% python3 -q
>>> import numpy as np
>>> import numpy.linalg as la
>>> np.set_printoptions(suppress=True, linewidth=160)
>>> rnd = lambda a: np.round(a, 2) + 0
>>> data = np.load("m.npy")
>>> rnd(data)
array([[0.26, 0.26, 0.23, 0.14, 0.23],
       [0.26, 0.26, 0.23, 0.14, 0.23],
       [0.23, 0.23, 0.2 , 0.12, 0.2 ],
       [0.14, 0.14, 0.12, 0.07, 0.12],
       [0.23, 0.23, 0.2 , 0.12, 0.2 ]])
>>> # column 1 repeats column 0
>>> rng = np.random.default_rng(15)
>>> lab = rng.permutation(5)
>>> lab
array([2, 0, 3, 4, 1])
>>> A2 = data[lab][:, lab]
>>> np.trace(A2)
np.float64(1.0)
>>> np.allclose(A2, data)
False
>>> evals, V = la.eigh(data)
>>> x0 = np.array([0, 5, 0, 5, 2])
>>> rnd(la.eigvalsh(data[1:, 1:]))
array([0.  , 0.  , 0.  , 0.74])
>>> rnd(x0 @ data @ x0)
np.float64(23.08)
>>> rnd(x0 @ data @ x0 / (x0 @ x0)), rnd(evals[0]), rnd(evals[-1])
(np.float64(0.43), np.float64(0.0), np.float64(1.0))
>>> rnd(V * np.abs(evals) @ V.T)
array([[0.26, 0.26, 0.23, 0.14, 0.23],
       [0.26, 0.26, 0.23, 0.14, 0.23],
       [0.23, 0.23, 0.2 , 0.12, 0.2 ],
       [0.14, 0.14, 0.12, 0.07, 0.12],
       [0.23, 0.23, 0.2 , 0.12, 0.2 ]])
>>> rnd(V * np.maximum(evals, 0) @ V.T)
array([[0.26, 0.26, 0.23, 0.14, 0.23],
       [0.26, 0.26, 0.23, 0.14, 0.23],
       [0.23, 0.23, 0.2 , 0.12, 0.2 ],
       [0.14, 0.14, 0.12, 0.07, 0.12],
       [0.23, 0.23, 0.2 , 0.12, 0.2 ]])
>>> (np.sign(V[:, -1].round(6)) == np.sign(V[0, -1].round(6))).astype(int)
array([1, 1, 1, 1, 1])
>>> t = np.radians(180)
>>> r_ = np.eye(5)
>>> r_[2, 2] = r_[4, 4] = np.cos(t)
>>> r_[2, 4], r_[4, 2] = -np.sin(t), np.sin(t)
>>> rnd(r_)
array([[ 1.,  0.,  0.,  0.,  0.],
       [ 0.,  1.,  0.,  0.,  0.],
       [ 0.,  0., -1.,  0.,  0.],
       [ 0.,  0.,  0.,  1.,  0.],
       [ 0.,  0.,  0.,  0., -1.]])
>>> A2 = data @ r_.T
>>> rnd(la.svd(data, compute_uv=False)), rnd(la.svd(A2, compute_uv=False))
(array([1., 0., 0., 0., 0.]), array([1., 0., 0., 0., 0.]))
>>> rnd(np.abs(A2 - data).max(axis=0))
array([0.  , 0.  , 0.46, 0.  , 0.46])
>>> rnd(la.det(r_)), np.trace(r_)
(np.float64(1.0), np.float64(1.0))
>>> cov = data.T @ data
>>> rnd(la.eigvalsh(cov)[::-1])
array([1., 0., 0., 0., 0.])
>>> (data @ data.T).shape
(5, 5)
>>> rnd(np.diag(cov))
array([0.26, 0.26, 0.2 , 0.07, 0.2 ])
>>> rnd(la.eigvals(data).sum().real)
np.float64(1.0)
>>> rnd(la.det(data.T))
np.float64(0.0)
>>> rnd(la.det(data[::-1]))
np.float64(0.0)
>>> rnd(la.det(2 * data)), rnd(la.det(data))
(np.float64(0.0), np.float64(0.0))
>>> rnd(np.einsum("ij,ji->", data, data))
np.float64(1.0)
>>> rnd(la.eigvals(data))
array([0., 1., 0., 0., 0.])
>>> M = np.loadtxt("out15.csv", delimiter=",")
>>> rnd(M)
array([[-0.06, -0.15, -0.12,  0.44,  0.05, -0.1 , -0.23, -0.01,  0.2 , -0.01,  0.24, -0.33,  0.55,  0.4 , -0.2 ],
       [ 0.25, -0.15,  0.13, -0.33, -0.05,  0.68, -0.18,  0.11, -0.1 , -0.13,  0.37, -0.22, -0.02,  0.22,  0.15],
       [-0.51, -0.05, -0.19, -0.18, -0.24,  0.26,  0.5 ,  0.18,  0.22,  0.13, -0.02,  0.24,  0.27,  0.23,  0.15],
       [ 0.03,  0.17,  0.11, -0.07,  0.42,  0.08, -0.2 , -0.16,  0.64,  0.07, -0.05,  0.08,  0.14, -0.14,  0.49],
       [ 0.19,  0.23,  0.4 , -0.32, -0.08, -0.28,  0.06,  0.39,  0.06, -0.34,  0.13,  0.17,  0.45, -0.11, -0.16],
       [ 0.16,  0.11,  0.14, -0.14,  0.33, -0.31,  0.35, -0.1 , -0.28,  0.04, -0.07, -0.15, -0.03,  0.61,  0.34],
       [ 0.19, -0.2 , -0.25,  0.06, -0.19, -0.28,  0.32,  0.08,  0.04,  0.  ,  0.44, -0.32,  0.01, -0.4 ,  0.42],
       [-0.32,  0.03,  0.34,  0.45,  0.  ,  0.13,  0.04, -0.23, -0.31, -0.45,  0.19,  0.24,  0.07, -0.09,  0.32],
       [-0.06,  0.06,  0.26, -0.07, -0.16,  0.  , -0.22, -0.1 , -0.39,  0.68, -0.02, -0.02,  0.39, -0.19,  0.18],
       [-0.32,  0.28, -0.13,  0.02, -0.18, -0.2 , -0.48,  0.52, -0.05, -0.03,  0.04, -0.07, -0.28,  0.19,  0.32],
       [ 0.1 , -0.69,  0.25,  0.13, -0.02, -0.03, -0.05,  0.34,  0.03, -0.07, -0.51, -0.01,  0.04, -0.01,  0.22],
       [-0.19,  0.35,  0.16,  0.11,  0.1 ,  0.25,  0.25,  0.17, -0.02, -0.09, -0.34, -0.68,  0.05, -0.24, -0.07],
       [-0.06, -0.04,  0.59,  0.22, -0.07, -0.05,  0.19,  0.13,  0.32,  0.35,  0.33, -0.03, -0.39,  0.11, -0.18],
       [-0.44, -0.31, -0.03, -0.25,  0.65, -0.09, -0.04,  0.18, -0.19,  0.03,  0.27, -0.04, -0.01, -0.2 , -0.17],
       [ 0.35,  0.19, -0.21,  0.43,  0.33,  0.26,  0.16,  0.48, -0.15,  0.21,  0.06,  0.32,  0.06, -0.05,  0.01]])
>>> rnd(la.norm(M, axis=0))
array([1., 1., 1., 1., 1., 1., 1., 1., 1., 1., 1., 1., 1., 1., 1.])
>>> rnd(M[:, 7] @ M[:, 8])
np.float64(0.0)
>>> A2 = la.inv(M)
>>> rnd(la.slogdet(M)[0])
np.float64(1.0)
>>> rnd(la.cond(M))
np.float64(1.0)
>>> rnd(la.det(M) * la.det(A2))
np.float64(1.0)
>>> lab = rng.permutation(15)
>>> lab
array([ 6,  0,  7,  8, 13, 11,  3, 10,  9,  5,  4,  2, 12, 14,  1])
>>> A2 = M[lab][:, lab]
>>> rnd(np.diag(A2))
array([ 0.32, -0.06, -0.23, -0.39, -0.2 , -0.68, -0.07, -0.51, -0.03, -0.31, -0.08, -0.19, -0.39,  0.01, -0.15])
>>> rnd(la.det(A2)), rnd(la.det(M[lab]))
(np.float64(1.0), np.float64(-1.0))
>>> rnd(np.trace(A2))
np.float64(-2.96)
>>> np.allclose(A2, M)
False
>>> rnd(np.sort(np.abs(la.eigvals(A2))))
array([1., 1., 1., 1., 1., 1., 1., 1., 1., 1., 1., 1., 1., 1., 1.])
>>> X = np.loadtxt("layer5.csv", delimiter=",")
>>> X
array([[ 1., -1.,  1., -1., -1.,  1., -1.,  1.],
       [ 1.,  1.,  1.,  1.,  1.,  1.,  1.,  1.],
       [ 1., -1.,  1., -1.,  1., -1.,  1., -1.],
       [ 1., -1., -1.,  1., -1.,  1.,  1., -1.],
       [ 1.,  1., -1., -1., -1., -1.,  1.,  1.],
       [ 1.,  1., -1., -1.,  1.,  1., -1., -1.]])
>>> u = np.array([0, 1])
>>> np.cross(X[1, :3], X[5, :3])
array([-2.,  2.,  0.])
>>> rnd(X.mean(axis=0))
array([ 1.  ,  0.  ,  0.  , -0.33,  0.  ,  0.33,  0.33,  0.  ])
>>> np.abs(X).max()
np.float64(1.0)
>>> np.diff(X, axis=0)
array([[ 0.,  2.,  0.,  2.,  2.,  0.,  2.,  0.],
       [ 0., -2.,  0., -2.,  0., -2.,  0., -2.],
       [ 0.,  0., -2.,  2., -2.,  2.,  0.,  0.],
       [ 0.,  2.,  0., -2.,  0., -2.,  0.,  2.],
       [ 0.,  0.,  0.,  0.,  2.,  2., -2., -2.]])
>>> rnd(la.norm(X))
np.float64(6.93)
>>> X.sum(axis=1)
array([0., 8., 0., 0., 0., 0.])
>>> rnd(la.svd(X, compute_uv=False))
array([2.83, 2.83, 2.83, 2.83, 2.83, 2.83])
>>> A2 = np.array([[-2, 1],
...     [-2, -2],
...     [-2, 3],
...     [-3, -2],
...     [0, 3],
...     [2, -3],
...     [2, -1],
...     [0, 1]])
>>> A2.T @ X.T
array([[  1.,  -5.,   1.,   3.,   1.,   1.],
       [  4.,   0.,  12., -10.,  -2.,  -2.]])
>>> np.einsum("ik,kj->ij", X, A2)
array([[  1.,   4.],
       [ -5.,   0.],
       [  1.,  12.],
       [  3., -10.],
       [  1.,  -2.],
       [  1.,  -2.]])
>>> X @ A2
array([[  1.,   4.],
       [ -5.,   0.],
       [  1.,  12.],
       [  3., -10.],
       [  1.,  -2.],
       [  1.,  -2.]])
>>> np.einsum("ij->j", X)
array([ 6.,  0.,  0., -2.,  0.,  2.,  2.,  0.])
>>> A2 = X / np.sqrt((X ** 2).mean(axis=1, keepdims=True))
>>> X - X.mean(axis=1, keepdims=True)
array([[ 1., -1.,  1., -1., -1.,  1., -1.,  1.],
       [ 0.,  0.,  0.,  0.,  0.,  0.,  0.,  0.],
       [ 1., -1.,  1., -1.,  1., -1.,  1., -1.],
       [ 1., -1., -1.,  1., -1.,  1.,  1., -1.],
       [ 1.,  1., -1., -1., -1., -1.,  1.,  1.],
       [ 1.,  1., -1., -1.,  1.,  1., -1., -1.]])
>>> rnd(la.norm(A2, axis=1))
array([2.83, 2.83, 2.83, 2.83, 2.83, 2.83])
>>> A2[3]
array([ 1., -1., -1.,  1., -1.,  1.,  1., -1.])
>>> Uu, s, VT = la.svd(X, full_matrices=False)
>>> rnd(np.cumsum(s ** 2) / np.sum(s ** 2))
array([0.17, 0.33, 0.5 , 0.67, 0.83, 1.  ])
>>> arr = np.loadtxt("arr.csv", delimiter=",")
>>> arr
array([[ 0.  ,  0.7 , -0.2 ,  1.3 ,  0.8 , -0.4 , -0.6 ,  0.4 ,  0.  ,  1.4 ,  0.  ,  1.5 ,  0.5 ],
       [ 1.3 ,  0.4 , -1.8 ,  0.1 ,  0.4 , -0.5 , -1.2 , -1.2 , -0.5 , -0.2 , -0.9 ,  1.  ,  0.4 ],
       [ 0.5 , -1.1 ,  1.1 , -1.3 , -0.9 ,  0.3 , -1.1 , -1.1 , -3.4 ,  0.  ,  0.  ,  0.7 ,  0.  ],
       [-1.2 ,  1.  , -1.6 ,  0.7 ,  0.2 , -1.8 ,  2.2 ,  0.2 ,  1.9 ,  0.4 , -0.9 , -0.8 , -0.4 ],
       [ 0.9 , -1.2 , -1.3 , -0.2 ,  0.6 , -0.5 ,  0.2 , -0.1 ,  0.4 , -0.1 , -0.3 ,  0.5 ,  0.5 ],
       [-0.1 ,  0.  ,  0.6 ,  0.  , -1.6 ,  0.  , -0.1 , -0.1 , -0.1 , -1.9 ,  0.3 ,  0.3 ,  1.1 ],
       [ 0.6 , -0.5 ,  0.8 , -0.3 ,  0.3 ,  0.2 ,  0.7 ,  0.3 ,  0.7 ,  1.  , -0.4 ,  1.4 , -0.9 ],
       [ 1.2 ,  0.8 , -0.6 , -0.8 , -0.2 , -0.2 , -0.9 , -0.2 , -0.4 ,  1.  , -0.4 , -0.8 , -1.3 ],
       [ 0.9 ,  0.5 , -1.  ,  0.6 , -0.3 ,  0.8 , -0.7 , -1.2 , -0.3 , -0.3 ,  0.7 ,  0.2 ,  1.4 ],
       [ 0.38, -1.19,  0.55, -0.13, -0.66, -0.43,  0.63,  0.78,  1.04, -0.97, -0.83,  2.15, -0.53],
       [-0.4 ,  0.8 ,  0.2 , -1.  ,  1.3 ,  1.4 , -0.3 , -0.4 ,  0.1 , -0.2 , -1.  , -1.4 ,  0.2 ],
       [ 0.3 ,  0.5 , -2.8 ,  1.1 ,  0.5 , -0.7 , -1.2 ,  0.3 , -1.1 ,  0.2 ,  1.3 ,  0.2 , -1.2 ],
       [ 1.4 ,  0.9 ,  0.5 , -0.2 ,  1.  ,  1.4 ,  0.7 , -1.1 , -1.4 ,  2.  ,  0.4 , -0.6 ,  0.7 ],
       [ 0.1 , -0.6 , -2.1 , -0.6 , -0.4 ,  1.6 ,  0.5 ,  0.2 , -0.4 , -1.  , -1.3 , -1.1 ,  1.3 ],
       [-0.1 , -0.6 , -0.6 ,  2.1 , -0.5 ,  1.1 , -2.7 ,  1.6 , -1.3 , -1.2 ,  1.9 , -1.1 ,  1.5 ],
       [ 0.4 , -1.2 ,  0.6 , -0.2 , -0.7 , -0.4 ,  0.6 ,  0.8 ,  1.  , -0.9 , -0.9 ,  2.1 , -0.5 ]])
>>> t = np.radians(99)
>>> r_ = np.eye(13)
>>> r_[3, 3] = r_[6, 6] = np.cos(t)
>>> r_[3, 6], r_[6, 3] = -np.sin(t), np.sin(t)
>>> A2 = arr @ r_.T
>>> rnd(la.svd(arr, compute_uv=False)), rnd(la.svd(A2, compute_uv=False))
(array([7.15, 5.9 , 5.61, 4.95, 4.4 , 3.38, 2.8 , 2.33, 1.95, 1.55, 1.36, 0.71, 0.44]), array([7.15, 5.9 , 5.61, 4.95, 4.4 , 3.38, 2.8 , 2.33, 1.95, 1.55, 1.36, 0.71, 0.44]))
>>> np.allclose(arr @ arr.T, A2 @ A2.T)
True
>>> np.allclose(la.norm(arr, axis=1), la.norm(A2, axis=1))
True
>>> x0 = np.array([1, 0, -3, 1, -3, 0, 4, 0, 0, 4, 0, 2, 0])
>>> y = arr @ x0
>>> rnd(y)
array([  5.7 ,   2.  ,  -4.4 ,  12.5 ,   4.2 ,  -4.5 ,   6.6 ,   1.6 ,   1.8 ,   3.52, -10.7 ,   4.7 ,   6.3 ,   2.8 , -12.5 ,   3.5 ])
>>> y = y + 0.05 * rng.normal(size=16)
>>> rnd(y)
array([  5.8 ,   2.04,  -4.43,  12.51,   4.21,  -4.48,   6.67,   1.63,   1.88,   3.55, -10.71,   4.62,   6.22,   2.81, -12.47,   3.57])
>>> c, *_ = la.lstsq(arr, y)
>>> c.round()
array([ 1., -0., -3.,  1., -3.,  0.,  4., -0.,  0.,  4., -0.,  2.,  0.])
>>> [round(float(la.norm(la.solve(arr.T @ arr + lam * np.eye(13), arr.T @ y))), 2) for lam in (0, 1, 10, 100)]
[7.52, 6.23, 3.51, 1.0]
>>> rnd(arr.T @ (y - arr @ c))
array([0., 0., 0., 0., 0., 0., 0., 0., 0., 0., 0., 0., 0.])
>>> rnd(c)
array([ 0.97, -0.02, -3.01,  1.01, -3.06,  0.03,  3.94, -0.02,  0.06,  4.06, -0.03,  2.02,  0.02])
>>> Q, V = la.qr(arr[:, :4])[0], la.qr(arr[:, 4:])[0]
>>> s = la.svd(Q.T @ V, compute_uv=False)
>>> rnd(la.norm(Q @ Q.T - V @ V.T, 2))
np.float64(1.0)
>>> (s > 0.9).sum()
np.int64(1)
>>> rnd(np.degrees(np.arccos(s.clip(0, 1))))
array([11.52, 26.09, 34.93, 60.05])
>>> m1 = np.array([[4.0, 1.0, 2.0, 1.0],
...     [-6.0, 9.0, 0.0, 6.0],
...     [-2.0, -2.0, -1.0, -2.0],
...     [10.0, -8.0, 2.0, -5.0]])
>>> Uu, s, VT = la.svd(m1)
>>> rnd(s)
array([18.43,  6.43,  0.47,  0.  ])
>>> A2 = Uu[:, :3] @ np.diag(s[:3]) @ VT[:3]
>>> rnd(la.norm(m1 - A2) / la.norm(m1))
np.float64(0.0)
>>> u, g = m1[2], m1[0]
>>> u @ u
np.float64(13.0)
>>> p = (u @ g) / (u @ u) * u
>>> rnd((g - p) @ u)
np.float64(0.0)
>>> rnd(g - p)
array([ 1.85, -1.15,  0.92, -1.15])
>>> np.outer(u, g)
array([[-8., -2., -4., -2.],
       [-8., -2., -4., -2.],
       [-4., -1., -2., -1.],
       [-8., -2., -4., -2.]])
>>> np.argsort(-la.norm(m1, axis=0).round(6), kind="stable")[:3]
array([0, 1, 3])
>>> E = np.loadtxt("mat.csv", delimiter=",")
>>> E
array([[ -1.,   0.,   4.,   2.,   1.,  -1.],
       [ -3.,  -2.,   2.,   0.,  -1.,  -3.],
       [  5.,   6.,  10.,   8.,   7.,   5.],
       [  1.,   2.,   6.,   4.,   3.,   1.],
       [ -2.,  -1.,   3.,   1.,   0.,  -2.],
       [  7.,   8.,  12.,  10.,   9.,   7.],
       [  4.,   5.,   9.,   7.,   6.,   4.],
       [-10.,  -9.,  -5.,  -7.,  -8., -10.],
       [  0.,   1.,   5.,   3.,   2.,   0.],
       [-11., -10.,  -6.,  -8.,  -9., -11.],
       [ -2.,  -1.,   3.,   1.,   0.,  -2.],
       [ -6.,  -5.,  -1.,  -3.,  -4.,  -6.],
       [ -7.,  -6.,  -2.,  -4.,  -5.,  -7.],
       [-11., -10.,  -6.,  -8.,  -9., -11.],
       [  4.,   5.,   9.,   7.,   6.,   4.]])
>>> # null space of dimension 4
>>> A2 = E / la.norm(E, axis=1, keepdims=True)
>>> cov = A2 @ A2.T
>>> rnd(la.norm(A2, axis=1))
array([1., 1., 1., 1., 1., 1., 1., 1., 1., 1., 1., 1., 1., 1., 1.])
>>> np.argwhere(np.triu(np.abs(cov) > 0.95, 1))
array([[ 2,  3],
       [ 2,  5],
       [ 2,  6],
       [ 2, 14],
       [ 3,  6],
       [ 3,  8],
       [ 3, 14],
       [ 4, 10],
       [ 5,  6],
       [ 5, 14],
       [ 6, 14],
       [ 7,  9],
       [ 7, 11],
       [ 7, 12],
       [ 7, 13],
       [ 9, 11],
       [ 9, 12],
       [ 9, 13],
       [11, 12],
       [11, 13],
       [12, 13]])
>>> rnd(cov[8])
array([ 0.93,  0.18,  0.87,  0.98,  0.62,  0.84,  0.89, -0.56,  1.  , -0.57,  0.62, -0.39, -0.45, -0.57,  0.89])
>>> np.abs(np.diag(la.qr(E)[1])) > 1e-9
array([ True,  True, False, False, False, False])
>>> np.allclose(E[:-1].T @ la.lstsq(E[:-1].T, E[-1])[0], E[-1])
True
>>> la.lstsq(E[:-1].T, E[-1])[2]
np.int32(2)
>>> np.unique(E.round(6), axis=0).shape
(12, 6)
>>> u, g = E[14], E[10]
>>> u @ u
np.float64(223.0)
>>> p = (u @ g) / (u @ u) * u
>>> la.matrix_rank(np.outer(u, g))
np.int64(1)
>>> np.outer(u, g)
array([[ -8.,  -4.,  12.,   4.,   0.,  -8.],
       [-10.,  -5.,  15.,   5.,   0., -10.],
       [-18.,  -9.,  27.,   9.,   0., -18.],
       [-14.,  -7.,  21.,   7.,   0., -14.],
       [-12.,  -6.,  18.,   6.,   0., -12.],
       [ -8.,  -4.,  12.,   4.,   0.,  -8.]])
>>> rnd((g - p) @ u)
np.float64(0.0)
>>> rnd(la.norm(u + g) ** 2 + la.norm(u - g) ** 2)
np.float64(484.0)
>>> A = np.loadtxt("data.csv", delimiter=",")
>>> A
array([[ 6., -1., -1.,  6., -1.,  3., -4., -3.,  2., -2.,  4., -1., -4.,  0., -2.],
       [-1., -2.,  2., -1.,  0.,  0.,  2., -3., -2., -5., -2.,  0.,  6., -3., -5.],
       [-1.,  2.,  4.,  0.,  2.,  2.,  6.,  2., -1., -1.,  0.,  2.,  0.,  1., -1.],
       [ 6., -1.,  0., -2., -3., -5., -3.,  4.,  1., -3.,  0.,  3., -1.,  2.,  3.],
       [-1.,  0.,  2., -3., -4.,  1., -2., -4., -5., -3., -6., -4., -5., -1., -3.],
       [ 3.,  0.,  2., -5.,  1.,  4.,  2.,  5.,  2.,  2., -5., -1., -1.,  0.,  5.],
       [-4.,  2.,  6., -3., -2.,  2., -4.,  2.,  4.,  3.,  6.,  0., -4.,  0.,  3.],
       [-3., -3.,  2.,  4., -4.,  5.,  2.,  4., -4.,  5.,  3., -2.,  2., -3., -3.],
       [ 2., -2., -1.,  1., -5.,  2.,  4., -4.,  2., -4., -1.,  1.,  1., -5.,  2.],
       [-2., -5., -1., -3., -3.,  2.,  3.,  5., -4., -2.,  2., -3.,  0.,  6., -2.],
       [ 4., -2.,  0.,  0., -6., -5.,  6.,  3., -1.,  2.,  2.,  1.,  2., -2.,  1.],
       [-1.,  0.,  2.,  3., -4., -1.,  0., -2.,  1., -3.,  1., -2.,  6., -2.,  0.],
       [-4.,  6.,  0., -1., -5., -1., -4.,  2.,  1.,  0.,  2.,  6., -6., -1.,  2.],
       [ 0., -3.,  1.,  2., -1.,  0.,  0., -3., -5.,  6., -2., -2., -1.,  4., -5.],
       [-2., -5., -1.,  3., -3.,  5.,  3., -3.,  2., -2.,  1.,  0.,  2., -5.,  6.]])
>>> # equal to its transpose
>>> rnd(la.norm(A, 2) / la.norm(A))
np.float64(0.45)
>>> [round(float(x), 2) for x in la.svd(A, compute_uv=False)[:3]]
[20.79, 18.29, 16.67]
